$ ipython --no-banner

In [1]: import numpy as np

In [2]: from numpy import linalg as LA

In [3]: np.set_printoptions(precision=2, suppress=True, linewidth=100, sign=" ")

In [4]: data = np.load("block11.npy")

In [5]: data
Out[5]: 
array([[-2,  0,  2,  2, -3, -1,  1,  0, -3, -2, -3, -1],
       [-4,  0,  4,  4, -6, -2,  2,  0, -6, -4, -6, -2],
       [ 4,  0, -4, -4,  6,  2, -2,  0,  6,  4,  6,  2],
       [-4,  0,  4,  4, -6, -2,  2,  0, -6, -4, -6, -2],
       [ 4,  0, -4, -4,  6,  2, -2,  0,  6,  4,  6,  2],
       [-2,  0,  2,  2, -3, -1,  1,  0, -3, -2, -3, -1],
       [ 0,  0,  0,  0,  0,  0,  0,  0,  0,  0,  0,  0]])

In [6]: # column 3 repeats column 2

In [7]: np.argsort(-LA.norm(data, axis=0).round(6), kind="stable")[:3]
Out[7]: array([  4,   8,  10])

In [8]: rank = LA.matrix_rank(data)

In [9]: rank
Out[9]: np.int64(1)

In [10]: null = LA.svd(data)[2][rank:].T

In [11]: null.shape
Out[11]: (12, 11)

In [12]: [int(LA.matrix_rank(np.delete(data, i, axis=0))) for i in range(7)]
Out[12]: [1, 1, 1, 1, 1, 1, 1]

In [13]: left, s, Vt = LA.svd(data)

In [14]: evecs = Vt[:(s > 1e-8).sum()]

In [15]: rng = np.random.default_rng(30121)

In [16]: x0 = data[3] + 3 * data[2] + rng.integers(2) * np.eye(12)[4]

In [17]: x0
Out[17]: array([ 8.,  0., -8., -8., 13.,  4., -4.,  0., 12.,  8., 12.,  4.])

In [18]: round(float(LA.norm(x0 - evecs.T @ evecs @ x0)), 2)
Out[18]: 0.9

In [19]: evecs.T @ evecs
Out[19]: 
array([[ 0.09,  0.  , -0.09, -0.09,  0.13,  0.04, -0.04,  0.  ,  0.13,  0.09,  0.13,  0.04],
       [ 0.  ,  0.  ,  0.  ,  0.  ,  0.  ,  0.  ,  0.  ,  0.  ,  0.  ,  0.  ,  0.  ,  0.  ],
       [-0.09,  0.  ,  0.09,  0.09, -0.13, -0.04,  0.04,  0.  , -0.13, -0.09, -0.13, -0.04],
       [-0.09,  0.  ,  0.09,  0.09, -0.13, -0.04,  0.04,  0.  , -0.13, -0.09, -0.13, -0.04],
       [ 0.13,  0.  , -0.13, -0.13,  0.2 ,  0.07, -0.07,  0.  ,  0.2 ,  0.13,  0.2 ,  0.07],
       [ 0.04,  0.  , -0.04, -0.04,  0.07,  0.02, -0.02,  0.  ,  0.07,  0.04,  0.07,  0.02],
       [-0.04,  0.  ,  0.04,  0.04, -0.07, -0.02,  0.02,  0.  , -0.07, -0.04, -0.07, -0.02],
       [ 0.  ,  0.  ,  0.  ,  0.  ,  0.  ,  0.  ,  0.  ,  0.  ,  0.  ,  0.  ,  0.  ,  0.  ],
       [ 0.13,  0.  , -0.13, -0.13,  0.2 ,  0.07, -0.07,  0.  ,  0.2 ,  0.13,  0.2 ,  0.07],
       [ 0.09,  0.  , -0.09, -0.09,  0.13,  0.04, -0.04,  0.  ,  0.13,  0.09,  0.13,  0.04],
       [ 0.13,  0.  , -0.13, -0.13,  0.2 ,  0.07, -0.07,  0.  ,  0.2 ,  0.13,  0.2 ,  0.07],
       [ 0.04,  0.  , -0.04, -0.04,  0.07,  0.02, -0.02,  0.  ,  0.07,  0.04,  0.07,  0.02]])

In [20]: np.diag(evecs.T @ evecs)
Out[20]: array([ 0.09,  0.  ,  0.09,  0.09,  0.2 ,  0.02,  0.02,  0.  ,  0.2 ,  0.09,  0.2 ,  0.02])

In [21]: np.allclose(evecs.T @ evecs @ x0, x0)
Out[21]: False
